% python3 -q
>>> import numpy as np
>>> np.set_printoptions(precision=2, suppress=True, linewidth=140)
>>> mat = np.load("w.npy")
>>> print(mat)
[[5. 1. 0.]
 [0. 5. 1.]
 [0. 0. 5.]]
>>> x = np.array([5, 1, 4])
>>> target = mat @ x
>>> coef, lr = np.zeros(3), 1 / np.linalg.norm(mat, 2) ** 2
>>> for i in range(25):
...     coef -= lr * mat.T @ (mat @ coef - target)
...     if i % 5 == 0: print(i, round(np.linalg.norm(mat @ coef - target), 2))
... 
0 7.37
5 0.11
10 0.0
15 0.0
20 0.0
>>> print(round(np.linalg.cond(mat), 2))
1.33
>>> hat = np.triu(np.array([[-2, 2, 1], [-1, -3, -2], [3, 0, 2]]), 1) + np.eye(3)
>>> M2 = hat @ mat @ np.linalg.inv(hat)
>>> print(M2)
[[5. 1. 4.]
 [0. 5. 1.]
 [0. 0. 5.]]
>>> print(np.trace(M2), np.trace(mat))
15.0 15.0
>>> print(hat @ mat - mat @ hat)
[[0. 0. 4.]
 [0. 0. 0.]
 [0. 0. 0.]]
>>> print(np.poly(M2))
[   1.  -15.   75. -125.]
>>> rng = np.random.default_rng(6879)
>>> labels = rng.permutation(3)
>>> print(labels)
[0 2 1]
>>> M2 = mat[labels][:, labels]
>>> print(np.trace(M2))
15.0
>>> print(np.diag(M2))
[5. 5. 5.]
>>> feats = np.loadtxt("dump.csv", delimiter=",")
>>> print(feats)
[[5. 1.]
 [1. 5.]]
>>> M2 = feats[0, 0] * feats[1:] - np.outer(feats[1:, 0], feats[0])
>>> print(M2)
[[ 0. 24.]]
>>> print(np.linalg.matrix_rank(M2), np.linalg.matrix_rank(feats))
1 2
>>> print(feats[:, 0] / feats[0, 0])
[1.  0.2]
>>> print(np.flatnonzero(~M2.round(6).any(axis=1)))
[]
>>> ang = np.radians(120)
>>> Rm = np.eye(2)
>>> Rm[0, 0] = Rm[1, 1] = np.cos(ang)
>>> Rm[0, 1], Rm[1, 0] = -np.sin(ang), np.sin(ang)
>>> print(Rm)
[[-0.5  -0.87]
 [ 0.87 -0.5 ]]
>>> M2 = feats @ Rm.T
>>> print(np.abs(M2 - feats).max(axis=0))
[8.37 6.63]
>>> print(np.allclose(feats @ feats.T, M2 @ M2.T))
True
>>> print(np.allclose(np.linalg.norm(feats, axis=1), np.linalg.norm(M2, axis=1)))
True
>>> print(np.round(np.linalg.det(Rm), 2), np.round(np.trace(Rm), 2))
1.0 -1.0
>>> M2 = mat / np.linalg.norm(mat, axis=1, keepdims=True)
>>> C2 = M2 @ M2.T
>>> print(np.argwhere(np.triu(np.abs(C2) > 0.95, 1)))
[]
>>> print(C2)
[[1.   0.19 0.  ]
 [0.19 1.   0.2 ]
 [0.   0.2  1.  ]]
>>> print(round(np.degrees(np.arccos(np.clip(C2[0, 1], -1, 1))), 2))
78.91
>>> print(np.linalg.norm(M2, axis=1))
[1. 1. 1.]
>>> print((C2 - 2 * np.eye(3)).round(6).argmax(axis=1))
[1 2 1]
>>> vals, V = np.linalg.eig(feats)
>>> print(np.sort(np.linalg.eigvals(np.linalg.inv(feats))))
[0.17 0.25]
>>> print(feats @ V[:, 0] - vals[0] * V[:, 0])
[0. 0.]
>>> hat = np.triu(np.array([[-7, -4], [9, -1]]), 1) + np.eye(2)
>>> M2 = hat @ feats @ np.linalg.inv(hat)
>>> print(M2)
[[  1. -15.]
 [  1.   9.]]
>>> print(np.trace(M2), np.trace(feats))
10.0 10.0
>>> print(np.round(np.linalg.det(M2), 2))
24.0
>>> X = 3 * np.eye(3) + np.ones((3, 3))
>>> print(X)
[[4. 1. 1.]
 [1. 4. 1.]
 [1. 1. 4.]]
>>> M2 = X + rng.integers(-2, 3, (3, 1)) @ rng.integers(-2, 3, (1, 3))
>>> print(M2)
[[4. 1. 1.]
 [1. 4. 1.]
 [1. 1. 4.]]
>>> print(M2 - X)
[[0. 0. 0.]
 [0. 0. 0.]
 [0. 0. 0.]]
>>> print(np.linalg.matrix_rank(M2 - X, tol=1e-8))
0
>>> print(np.round(np.linalg.det(mat[::-1]), 2))
-125.0
>>> print(round(np.linalg.eigvals(mat).sum().real, 2))
15.0
>>> print(np.poly(mat))
[   1.  -15.   75. -125.]
>>> print(np.kron(np.eye(2, dtype=int), mat))
[[5. 1. 0. 0. 0. 0.]
 [0. 5. 1. 0. 0. 0.]
 [0. 0. 5. 0. 0. 0.]
 [0. 0. 0. 5. 1. 0.]
 [0. 0. 0. 0. 5. 1.]
 [0. 0. 0. 0. 0. 5.]]
>>> print(np.round(np.linalg.norm(X) ** 2 / np.linalg.norm(X, 2) ** 2, 2))
1.5
>>> print(round(np.linalg.norm(X[0], 1), 2), round(np.linalg.norm(X[0], np.inf), 2))
6.0 4.0
>>> print(np.linalg.norm(X, axis=0))
[4.24 4.24 4.24]
>>> Q, V = np.linalg.qr(X[:, :2])[0], np.linalg.qr(X[:, 2:])[0]
>>> sv = np.linalg.svd(Q.T @ V, compute_uv=False)
>>> print(round(float(np.linalg.norm(Q @ Q.T - V @ V.T, 2)), 2))
1.0
>>> print(np.degrees(np.arccos(sv.clip(0, 1))))
[54.74]
>>> vals, V = np.linalg.eigh(X)
>>> print(np.linalg.eigvalsh(X + -2 * np.eye(3)))
[1. 1. 4.]
>>> print(np.linalg.svd(X, compute_uv=False))
[6. 3. 3.]
>>> print(vals)
[3. 3. 6.]
>>> print(np.round(V.T @ V, 2) + 0)
[[1. 0. 0.]
 [0. 1. 0.]
 [0. 0. 1.]]
>>> r0 = np.array([-1, 2, -1]) + 0.5
>>> F = np.eye(3) - 2 * np.outer(r0, r0) / (r0 @ r0)
>>> print(F)
[[ 0.93  0.37 -0.07]
 [ 0.37 -0.85  0.37]
 [-0.07  0.37  0.93]]
>>> x = np.array([-2, 4, -5])
>>> target = F @ x
>>> print(target)
[ 0. -6. -3.]
>>> print(np.linalg.solve(F.T, F[2]))
[ 0. -0.  1.]
>>> print(np.linalg.solve(F, target))
[-2.  4. -5.]
>>> print(np.round(F.T @ F, 2) + 0)
[[1. 0. 0.]
 [0. 1. 0.]
 [0. 0. 1.]]
>>> print(np.linalg.svd(F, compute_uv=False))
[1. 1. 1.]
>>> print(np.round(F @ F.T, 2) + 0)
[[1. 0. 0.]
 [0. 1. 0.]
 [0. 0. 1.]]
>>> print(round(F[:, 0] @ F[:, 1], 2))
-0.0
>>> print(np.linalg.pinv(F))
[[ 0.93  0.37 -0.07]
 [ 0.37 -0.85  0.37]
 [-0.07  0.37  0.93]]
>>> x = np.array([2, 2, 3])
>>> target = mat @ x
>>> print(target)
[12. 13. 15.]
>>> print(np.linalg.solve(mat, target))
[2. 2. 3.]
>>> print(np.round(np.linalg.solve(mat.T, mat[0]), 2) + 0)
[1. 0. 0.]
>>> E = np.loadtxt("a.csv", delimiter=",")
>>> print(E)
[[ 0.15 -0.25  0.25]
 [-0.25  0.42 -0.42]
 [ 0.25 -0.42  0.42]]
>>> U, sv, Vh = np.linalg.svd(E)
>>> print(np.argmax(sv[:-1] / (sv[1:] + 1e-6)) + 1)
1
>>> M2 = U[:, :1] @ np.diag(sv[:1]) @ Vh[:1]
>>> print(M2)
[[ 0.15 -0.25  0.25]
 [-0.25  0.42 -0.42]
 [ 0.25 -0.42  0.42]]
>>> print(np.round(np.linalg.norm(E - M2) / np.linalg.norm(E), 2))
0.0
>>> print(np.linalg.matrix_rank(M2))
1
>>> print(round(np.linalg.norm(E - M2, 2), 2), round(sv[1], 2))
0.0 0.0
